>>> import numpy as np
>>> np.set_printoptions(precision=2, suppress=True, linewidth=140, floatmode="fixed")
>>> J = np.loadtxt("case7.csv", delimiter=",")
>>> J
array([[  4.00,  -1.00,   4.00,   1.00],
       [  0.00,  -3.00,   5.00,  -1.00],
       [ -3.00,  -2.00,   0.00,  -4.00],
       [ -3.00,   4.00,   3.00,   5.00],
       [  4.00,   8.00, -11.00,   4.00]])
>>> x0 = np.array([2, 5, 0, 4])
>>> rhs = J @ x0
>>> b, lr = np.zeros(4), 1 / np.linalg.norm(J, 2) ** 2
>>> for i in range(40):
...     b -= lr * J.T @ (J @ b - rhs)
...     if i % 10 == 0: print(i, round(np.linalg.norm(J @ b - rhs), 2))
... 
0 30.05
10 2.07
20 1.08
30 1.03
>>> b
array([ 1.84,  4.21, -0.35,  4.71])
>>> x0 = np.array([3, 3, 1, 2])
>>> rhs = J @ x0
>>> rhs
array([ 15.00,  -6.00, -23.00,  16.00,  33.00])
>>> rng = np.random.default_rng(6695)
>>> rhs = rhs + 0.05 * rng.normal(size=5)
>>> rhs
array([ 14.94,  -5.94, -22.95,  15.96,  33.01])
>>> b, *_ = np.linalg.lstsq(J, rhs)
>>> round(float(np.linalg.norm(rhs - J @ b)), 2)
0.07
>>> b.round()
array([3.00, 3.00, 1.00, 2.00])
>>> np.round(J.T @ (rhs - J @ b), 2) + 0
array([0.00, 0.00, 0.00, 0.00])
>>> np.linalg.svd(J, compute_uv=False)
array([16.24,  8.29,  6.39,  0.89])
>>> np.round(np.linalg.norm(J), 2)
np.float64(19.34)
>>> np.linalg.matrix_rank(J)
np.int64(4)
>>> def softmax(z):
...     e = np.exp(z - z.max(axis=-1, keepdims=True))
...     return e / e.sum(axis=-1, keepdims=True)
... 
>>> np.round(softmax(10 * J[0]), 2) + 0
array([0.50, 0.00, 0.50, 0.00])
>>> np.round(softmax(J[0]), 2) + 0
array([0.49, 0.00, 0.49, 0.02])
>>> softmax(J).sum(axis=1)
array([1.00, 1.00, 1.00, 1.00, 1.00])
>>> scores = J @ J.T / np.sqrt(4)
>>> softmax(scores).round(6).argmax(axis=1)
array([0, 1, 2, 3, 4])
>>> softmax(scores)[0] @ J
array([ 3.99, -1.00,  4.00,  1.00])
>>> B = np.array([[3, 2, 3, 1, 0, 2, 3],
...     [0, 0, 3, 2, 2, 1, 3],
...     [0, 2, 1, 1, 3, 3, 3],
...     [1, 1, 2, 3, 3, 3, 3],
...     [0, 2, 3, 0, 2, 3, 2],
...     [2, 0, 0, 0, 1, 1, 1],
...     [0, 3, 3, 0, 2, 2, 0]])
>>> E = B + B.T
>>> E
array([[6, 2, 3, 2, 0, 4, 3],
       [2, 0, 5, 3, 4, 1, 6],
       [3, 5, 2, 3, 6, 3, 6],
       [2, 3, 3, 6, 3, 3, 3],
       [0, 4, 6, 3, 4, 4, 4],
       [4, 1, 3, 3, 4, 2, 3],
       [3, 6, 6, 3, 4, 3, 0]])
>>> z = rng.permutation(7)
>>> z
array([2, 0, 5, 6, 1, 4, 3])
>>> B = E[z][:, z]
>>> np.trace(B)
np.int64(20)
>>> ev, vecs = np.linalg.eigh(E)
>>> ev
array([-6.45, -4.35, -3.06,  1.03,  3.39,  5.94, 23.50])
>>> np.abs(vecs[:, -1]).round(6).argmax()
np.int64(2)
>>> (ev > 1e-8).sum(), (ev < -1e-8).sum()
(np.int64(4), np.int64(3))
>>> np.round(vecs.T @ vecs, 2) + 0
array([[1.00, 0.00, 0.00, 0.00, 0.00, 0.00, 0.00],
       [0.00, 1.00, 0.00, 0.00, 0.00, 0.00, 0.00],
       [0.00, 0.00, 1.00, 0.00, 0.00, 0.00, 0.00],
       [0.00, 0.00, 0.00, 1.00, 0.00, 0.00, 0.00],
       [0.00, 0.00, 0.00, 0.00, 1.00, 0.00, 0.00],
       [0.00, 0.00, 0.00, 0.00, 0.00, 1.00, 0.00],
       [0.00, 0.00, 0.00, 0.00, 0.00, 0.00, 1.00]])
>>> np.linalg.svd(E, compute_uv=False)
array([23.50,  6.45,  5.94,  4.35,  3.39,  3.06,  1.03])
>>> np.unique(ev.round(6) + 0, return_counts=True)[1]
array([1, 1, 1, 1, 1, 1, 1])
>>> round(float(ev.sum()), 2), np.trace(E)
(20.0, np.int64(20))
>>> np.round(vecs.T @ E @ vecs, 2) + 0
array([[-6.45,  0.00,  0.00,  0.00,  0.00,  0.00,  0.00],
       [ 0.00, -4.35,  0.00,  0.00,  0.00,  0.00,  0.00],
       [ 0.00,  0.00, -3.06,  0.00,  0.00,  0.00,  0.00],
       [ 0.00,  0.00,  0.00,  1.03,  0.00,  0.00,  0.00],
       [ 0.00,  0.00,  0.00,  0.00,  3.39,  0.00,  0.00],
       [ 0.00,  0.00,  0.00,  0.00,  0.00,  5.94,  0.00],
       [ 0.00,  0.00,  0.00,  0.00,  0.00,  0.00, 23.50]])
>>> B = np.linalg.inv(E)
>>> np.allclose(B, E.T)
False
>>> np.round(E @ B, 2) + 0
array([[1.00, 0.00, 0.00, 0.00, 0.00, 0.00, 0.00],
       [0.00, 1.00, 0.00, 0.00, 0.00, 0.00, 0.00],
       [0.00, 0.00, 1.00, 0.00, 0.00, 0.00, 0.00],
       [0.00, 0.00, 0.00, 1.00, 0.00, 0.00, 0.00],
       [0.00, 0.00, 0.00, 0.00, 1.00, 0.00, 0.00],
       [0.00, 0.00, 0.00, 0.00, 0.00, 1.00, 0.00],
       [0.00, 0.00, 0.00, 0.00, 0.00, 0.00, 1.00]])
>>> A = np.load("data.npy")
>>> A
array([[0.20, 0.20, 0.07, 0.34],
       [0.20, 0.20, 0.07, 0.34],
       [0.07, 0.07, 0.02, 0.11],
       [0.34, 0.34, 0.11, 0.57]])
>>> A.reshape(-1, 2)
array([[0.20, 0.20],
       [0.07, 0.34],
       [0.20, 0.20],
       [0.07, 0.34],
       [0.07, 0.07],
       [0.02, 0.11],
       [0.34, 0.34],
       [0.11, 0.57]])
>>> A.ravel(order="F")
array([0.20, 0.20, 0.07, 0.34, 0.20, 0.20, 0.07, 0.34, 0.07, 0.07, 0.02, 0.11, 0.34, 0.34, 0.11, 0.57])
>>> t3 = A.reshape(4, 2, -1)
>>> t3[:, 0]
array([[0.20, 0.20],
       [0.20, 0.20],
       [0.07, 0.07],
       [0.34, 0.34]])
>>> t3.sum(axis=1)
array([[0.27, 0.55],
       [0.27, 0.55],
       [0.09, 0.18],
       [0.45, 0.91]])
>>> np.einsum("ihd,jhd->hij", t3, t3).shape
(2, 4, 4)
>>> F = np.loadtxt("dump.csv", delimiter=",")
>>> F
array([[0.00, 1.00, 0.00, 0.00, 1.00, 0.00],
       [1.00, 0.00, 0.00, 0.00, 0.00, 1.00],
       [0.00, 0.00, 0.00, 1.00, 0.00, 0.00],
       [0.00, 0.00, 1.00, 0.00, 0.00, 0.00],
       [1.00, 0.00, 0.00, 0.00, 0.00, 1.00],
       [0.00, 1.00, 0.00, 0.00, 1.00, 0.00]])
>>> F @ F
array([[2.00, 0.00, 0.00, 0.00, 0.00, 2.00],
       [0.00, 2.00, 0.00, 0.00, 2.00, 0.00],
       [0.00, 0.00, 1.00, 0.00, 0.00, 0.00],
       [0.00, 0.00, 0.00, 1.00, 0.00, 0.00],
       [0.00, 2.00, 0.00, 0.00, 2.00, 0.00],
       [2.00, 0.00, 0.00, 0.00, 0.00, 2.00]])
>>> Lm = np.diag(F.sum(axis=1)) - F
>>> np.linalg.matrix_rank(Lm)
np.int64(4)
>>> Lm
array([[ 2.00, -1.00,  0.00,  0.00, -1.00,  0.00],
       [-1.00,  2.00,  0.00,  0.00,  0.00, -1.00],
       [ 0.00,  0.00,  1.00, -1.00,  0.00,  0.00],
       [ 0.00,  0.00, -1.00,  1.00,  0.00,  0.00],
       [-1.00,  0.00,  0.00,  0.00,  2.00, -1.00],
       [ 0.00, -1.00,  0.00,  0.00, -1.00,  2.00]])
>>> Lm @ np.ones(6)
array([0.00, 0.00, 0.00, 0.00, 0.00, 0.00])
>>> B = np.c_[J[:, :2] @ np.array([[-1, 0], [-1, 1]]), np.array([2, 1, -1, -1, -1])]
>>> B
array([[ -3.00,  -1.00,   2.00],
       [  3.00,  -3.00,   1.00],
       [  5.00,  -2.00,  -1.00],
       [ -1.00,   4.00,  -1.00],
       [-12.00,   8.00,  -1.00]])
>>> np.linalg.norm(np.linalg.qr(J)[0].T @ B, axis=0) ** 2 / ((B ** 2).sum(axis=0) + 1e-12)
array([1.00, 1.00, 1.00])
>>> np.linalg.matrix_rank(np.c_[J, B])
np.int64(4)
>>> t3 = np.stack([F, 5 * F, F[::-1]])
>>> np.linalg.norm(t3, axis=(1, 2))
array([ 3.16, 15.81,  3.16])
>>> np.einsum("bij,cij->bc", t3, t3)
array([[ 10.00,  50.00,   8.00],
       [ 50.00, 250.00,  40.00],
       [  8.00,  40.00,  10.00]])
>>> np.linalg.matrix_rank(t3)
array([4, 4, 4])
>>> t3.sum(axis=0)
array([[0.00, 7.00, 0.00, 0.00, 7.00, 0.00],
       [7.00, 0.00, 0.00, 0.00, 0.00, 7.00],
       [0.00, 0.00, 1.00, 6.00, 0.00, 0.00],
       [0.00, 0.00, 6.00, 1.00, 0.00, 0.00],
       [7.00, 0.00, 0.00, 0.00, 0.00, 7.00],
       [0.00, 7.00, 0.00, 0.00, 7.00, 0.00]])
>>> np.linalg.matrix_rank(t3.reshape(3, -1))
np.int64(2)
>>> feats = -2 * np.eye(4) + np.eye(4, k=1)
>>> feats
array([[-2.00,  1.00,  0.00,  0.00],
       [ 0.00, -2.00,  1.00,  0.00],
       [ 0.00,  0.00, -2.00,  1.00],
       [ 0.00,  0.00,  0.00, -2.00]])
>>> B = np.linalg.inv(feats)
>>> round(float(np.linalg.det(feats) * np.linalg.det(B)), 2)
1.0
>>> (np.abs(B) > 1e-9).astype(int)
array([[1, 1, 1, 1],
       [0, 1, 1, 1],
       [0, 0, 1, 1],
       [0, 0, 0, 1]])
>>> np.allclose(B, feats.T)
False
>>> np.linalg.det(feats) * B
array([[-8.00, -4.00, -2.00, -1.00],
       [-0.00, -8.00, -4.00, -2.00],
       [-0.00, -0.00, -8.00, -4.00],
       [-0.00, -0.00, -0.00, -8.00]])
>>> t3 = np.stack([feats, -1 * feats, feats[::-1]])
>>> (t3 @ feats.T).shape
(3, 4, 4)
>>> np.linalg.norm(t3, axis=(1, 2))
array([4.36, 4.36, 4.36])
>>> t3.shape
(3, 4, 4)
>>> np.linalg.det(t3)
array([16.00, 16.00, 16.00])
>>> np.einsum("bij,cij->bc", t3, t3)
array([[ 19.00, -19.00,  -4.00],
       [-19.00,  19.00,   4.00],
       [ -4.00,   4.00,  19.00]])
>>> np.linalg.matrix_rank(t3.reshape(3, -1))
np.int64(2)
>>> t3.sum(axis=0)
array([[ 0.00,  0.00,  0.00, -2.00],
       [ 0.00,  0.00, -2.00,  1.00],
       [ 0.00, -2.00,  1.00,  0.00],
       [-2.00,  1.00,  0.00,  0.00]])
>>> np.linalg.matrix_rank(t3)
array([4, 4, 4])
>>> m1 = np.array([[97, -3, -1], [-2, -162, 2], [0, -3, -18]])
>>> np.einsum("ij,ji->", m1, m1)
np.int64(35977)
>>> round(np.linalg.det(m1.T), 2)
np.float64(283536.0)
>>> np.kron(np.eye(2, dtype=int), m1)
array([[  97,   -3,   -1,    0,    0,    0],
       [  -2, -162,    2,    0,    0,    0],
       [   0,   -3,  -18,    0,    0,    0],
       [   0,    0,    0,   97,   -3,   -1],
       [   0,    0,    0,   -2, -162,    2],
       [   0,    0,    0,    0,   -3,  -18]])
>>> z = rng.permutation(3)
>>> z
array([0, 1, 2])
>>> B = m1[z][:, z]
>>> B
array([[  97,   -3,   -1],
       [  -2, -162,    2],
       [   0,   -3,  -18]])
>>> np.diag(B)
array([  97, -162,  -18])
>>> B = m1 / np.linalg.norm(m1, axis=1, keepdims=True)
>>> C2 = B @ B.T
>>> np.argwhere(np.triu(np.abs(C2) > 0.95, 1))
array([], shape=(0, 2), dtype=int64)
>>> (C2 - 2 * np.eye(3)).round(6).argmax(axis=1)
array([1, 2, 1])
>>> np.linalg.norm(B, axis=1)
array([1.00, 1.00, 1.00])
>>> C2
array([[1.00, 0.02, 0.02],
       [0.02, 1.00, 0.15],
       [0.02, 0.15, 1.00]])
>>> K = np.cumsum(np.array([[3, -1, -1, -2, -2],
...     [0, -3, 2, -1, -3],
...     [2, 0, 3, -1, 1],
...     [1, 1, 3, 1, -1],
...     [2, -3, 0, -3, -1],
...     [1, 1, 0, -3, 1],
...     [-1, -1, 1, -3, -3],
...     [3, 0, -3, 1, -1],
...     [-3, 1, -1, 0, -1],
...     [-2, 0, 0, 2, 2],
...     [1, 0, -2, 3, 2],
...     [2, 0, 0, 1, 2],
...     [-2, 2, 0, 1, 0],
...     [-3, -2, -2, 3, -2],
...     [-1, -2, 2, 2, 2],
...     [-1, 1, -3, -1, 3],
...     [1, 3, 1, -1, -3],
...     [-3, 1, 2, 0, 0],
...     [2, -2, -1, -2, 3],
...     [1, -2, 1, 3, -1],
...     [-1, -3, -2, 0, -1]]), axis=0)
>>> K
array([[  3,  -1,  -1,  -2,  -2],
       [  3,  -4,   1,  -3,  -5],
       [  5,  -4,   4,  -4,  -4],
       [  6,  -3,   7,  -3,  -5],
       [  8,  -6,   7,  -6,  -6],
       [  9,  -5,   7,  -9,  -5],
       [  8,  -6,   8, -12,  -8],
       [ 11,  -6,   5, -11,  -9],
       [  8,  -5,   4, -11, -10],
       [  6,  -5,   4,  -9,  -8],
       [  7,  -5,   2,  -6,  -6],
       [  9,  -5,   2,  -5,  -4],
       [  7,  -3,   2,  -4,  -4],
       [  4,  -5,   0,  -1,  -6],
       [  3,  -7,   2,   1,  -4],
       [  2,  -6,  -1,   0,  -1],
       [  3,  -3,   0,  -1,  -4],
       [  0,  -2,   2,  -1,  -4],
       [  2,  -4,   1,  -3,  -1],
       [  3,  -6,   2,   0,  -2],
       [  2,  -9,   0,   0,  -3]])
>>> W2 = K[[18, 11]].astype(float)
>>> for _ in range(3):
...     z = np.linalg.norm(K[:, None] - W2, axis=-1).argmin(axis=1)
...     W2 = np.array([K[z == j].mean(axis=0) for j in range(2)])
... 
>>> z
array([0, 0, 1, 1, 1, 1, 1, 1, 1, 1, 1, 1, 1, 0, 0, 0, 0, 0, 0, 0, 0])
>>> W2[1] - W2[0]
array([ 5.14, -0.12,  4.13, -6.27, -3.07])
>>> np.abs(W2[1] - W2[0]).argmax()
np.int64(3)
>>> np.bincount(z)
array([10, 11])
>>> W2
array([[ 2.50, -4.70,  0.60, -1.00, -3.20],
       [ 7.64, -4.82,  4.73, -7.27, -6.27]])
